$ python -q
>>> import numpy as np
>>> np.set_printoptions(precision=2, suppress=True, linewidth=100, sign=" ")
>>> M, _ = np.linalg.qr(np.array([[0.1, -1.6, 1.5, 0.8],
...     [-1.3, 0.2, 0.9, -0.3],
...     [-1.4, -0.1, -1.0, -0.9],
...     [0.1, 0.5, -0.6, -0.8]]))
>>> M
array([[-0.05, -0.94,  0.1 ,  0.31],
       [ 0.68,  0.07,  0.72,  0.11],
       [ 0.73, -0.11, -0.67, -0.01],
       [-0.05,  0.3 , -0.12,  0.95]])
>>> rng = np.random.default_rng(21)
>>> lab = rng.permutation(4)
>>> lab
array([ 0,  1,  3,  2])
>>> M2 = M[lab][:, lab]
>>> round(float(np.trace(M2)), 2)
0.29
>>> print(np.diag(M2))
[-0.05  0.07  0.95 -0.67]
>>> P = np.triu(np.array([[3, 0, 2, 3], [1, 0, 1, 3], [3, 2, 3, 2], [3, 1, 3, 0]]), 1) + np.eye(4)
>>> M2 = P @ M @ np.linalg.inv(P)
>>> np.round(np.poly(M2), 2) + 0
array([ 1.  , -0.29,  0.  ,  0.29, -1.  ])
>>> print(np.linalg.matrix_rank(M2))
4
>>> round(np.linalg.det(M2), 2)
np.float64(-1.0)
>>> M2 = M + rng.integers(-2, 3, (4, 1)) @ rng.integers(-2, 3, (1, 4))
>>> M2
array([[-2.05, -1.94,  1.1 ,  1.31],
       [ 0.68,  0.07,  0.72,  0.11],
       [-1.27, -1.11,  0.33,  0.99],
       [ 1.95,  1.3 , -1.12, -0.05]])
>>> np.abs(M2 - M).sum(axis=1)
array([ 5.,  0.,  5.,  5.])
>>> np.round(np.linalg.svd(M2 - M, compute_uv=False), 2) + 0
array([ 4.58,  0.  ,  0.  ,  0.  ])
>>> feats = np.loadtxt("x.csv", delimiter=",")
>>> feats
array([[ 4., -6.,  6., -1.],
       [ 0.,  3.,  6.,  4.],
       [ 0.,  0.,  9.,  7.],
       [ 0.,  0.,  0., -4.]])
>>> O, Rm = np.linalg.qr(feats)
>>> O @ Rm
array([[ 4., -6.,  6., -1.],
       [ 0.,  3.,  6.,  4.],
       [ 0.,  0.,  9.,  7.],
       [ 0.,  0.,  0., -4.]])
>>> np.trace(O @ O.T)
np.float64(4.0)
>>> data = np.array([[0, 1, 1, 1], [1, 0, 1, 1], [1, 1, 0, 0], [1, 1, 0, 0]])
>>> data
array([[ 0,  1,  1,  1],
       [ 1,  0,  1,  1],
       [ 1,  1,  0,  0],
       [ 1,  1,  0,  0]])
>>> rank = np.linalg.matrix_rank(data)
>>> rank
np.int64(3)
>>> ns = np.linalg.svd(data)[2][rank:].T
>>> np.linalg.matrix_rank(data.T @ data), np.linalg.matrix_rank(data @ data.T)
(np.int64(3), np.int64(3))
>>> print(np.round(ns[:, 0] / ns[np.abs(ns[:, 0]).round(6).argmax(), 0], 2) + 0)
[ 0.  0.  1. -1.]
>>> np.allclose(data @ ns, 0)
True
>>> M2 = M / np.linalg.norm(M, axis=1, keepdims=True)
>>> gram = M2 @ M2.T
>>> (np.abs(gram) > 0.9).astype(int)
array([[ 1,  0,  0,  0],
       [ 0,  1,  0,  0],
       [ 0,  0,  1,  0],
       [ 0,  0,  0,  1]])
>>> round(np.degrees(np.arccos(np.clip(gram[3, 2], -1, 1))), 2)
np.float64(90.0)
>>> print(np.argwhere(np.triu(np.abs(gram) > 0.95, 1)))
[]
>>> print(np.linalg.norm(M2, axis=1))
[ 1.  1.  1.  1.]
